$ python3 -q
>>> import numpy as np
>>> from numpy import linalg as LA
>>> np.set_printoptions(precision=1, suppress=True, linewidth=140, floatmode="fixed")
>>> mat = np.array([[4, 4, 3, 4], [4, 4, 4, 3], [3, 4, 4, 4], [4, 3, 4, 4]])
>>> print(mat)
[[4 4 3 4]
 [4 4 4 3]
 [3 4 4 4]
 [4 3 4 4]]
>>> ev, V = LA.eigvalsh(mat)
Traceback (most recent call last):
  File "<python-input-5>", line 1, in <module>
    ev, V = LA.eigvalsh(mat)
    ^^^^^
ValueError: too many values to unpack (expected 2)
>>> ev, V = LA.eigh(mat)
>>> LA.eigvalsh(mat @ mat)
array([  1.0,   1.0,   1.0, 225.0])
>>> LA.svd(mat, compute_uv=False)
array([15.0,  1.0,  1.0,  1.0])
>>> (ev > 1e-8).sum(), (ev < -1e-8).sum()
(np.int64(3), np.int64(1))
>>> LA.eigvalsh(mat + 5 * np.eye(4))
array([ 4.0,  6.0,  6.0, 20.0])
>>> ev
array([-1.0,  1.0,  1.0, 15.0])
>>> np.round(V.T @ V, 1) + 0
array([[1.0, 0.0, 0.0, 0.0],
       [0.0, 1.0, 0.0, 0.0],
       [0.0, 0.0, 1.0, 0.0],
       [0.0, 0.0, 0.0, 1.0]])
>>> [round(float(x), 1) for x in LA.svd(mat, compute_uv=False)[:3]]
[15.0, 1.0, 1.0]
>>> round(np.log10(LA.cond(mat)))
1
>>> np.argsort(-LA.norm(mat, axis=0).round(6), kind="stable")[:3]
array([0, 1, 2])
>>> F = np.load("data.npy")
>>> F.round(1) + 0
array([[ 0.0, -0.1,  3.0],
       [ 0.1, -0.1,  3.1],
       [ 0.0,  0.0,  3.1],
       [ 0.0,  0.1,  3.1],
       [ 0.1,  0.0,  3.0],
       [-1.9, -1.9,  0.0],
       [-2.1, -2.1,  0.0],
       [-2.0, -1.9,  0.0],
       [-2.1, -2.0,  0.0],
       [-1.9, -2.0, -0.1]])
>>> Uu, sv, Vt = LA.svd(F, full_matrices=False)
>>> np.allclose(Uu * sv @ Vt, F)
True
>>> round(np.sqrt((sv ** 2).sum()), 1), round(float(LA.norm(F)), 1)
(np.float64(9.3), 9.3)
>>> (sv > 1e-8).sum()
np.int64(3)
>>> sv
array([6.8, 6.3, 0.2])
>>> np.round(Vt @ Vt.T, 1) + 0
array([[1.0, 0.0, 0.0],
       [0.0, 1.0, 0.0],
       [0.0, 0.0, 1.0]])
>>> np.round(sv / sv[0], 1) + 0
array([1.0, 0.9, 0.0])
>>> np.round(Uu.T @ F @ Vt.T, 1) + 0
array([[6.8, 0.0, 0.0],
       [0.0, 6.3, 0.0],
       [0.0, 0.0, 0.2]])
>>> Uu.shape, sv.shape, Vt.shape
((10, 3), (3,), (3, 3))
>>> Z = F[[1, 5]].astype(float)
>>> for _ in range(7):
...     lab = LA.norm(F[:, None] - Z, axis=-1).argmin(axis=1)
...     Z = np.array([F[lab == j].mean(axis=0) for j in range(2)])
... 
>>> lab
array([0, 0, 0, 0, 0, 1, 1, 1, 1, 1])
>>> Z[1] - Z[0]
array([-2.0, -2.0, -3.1])
>>> np.bincount(lab)
array([5, 5])
>>> np.abs(Z[1] - Z[0]).argmax()
np.int64(2)
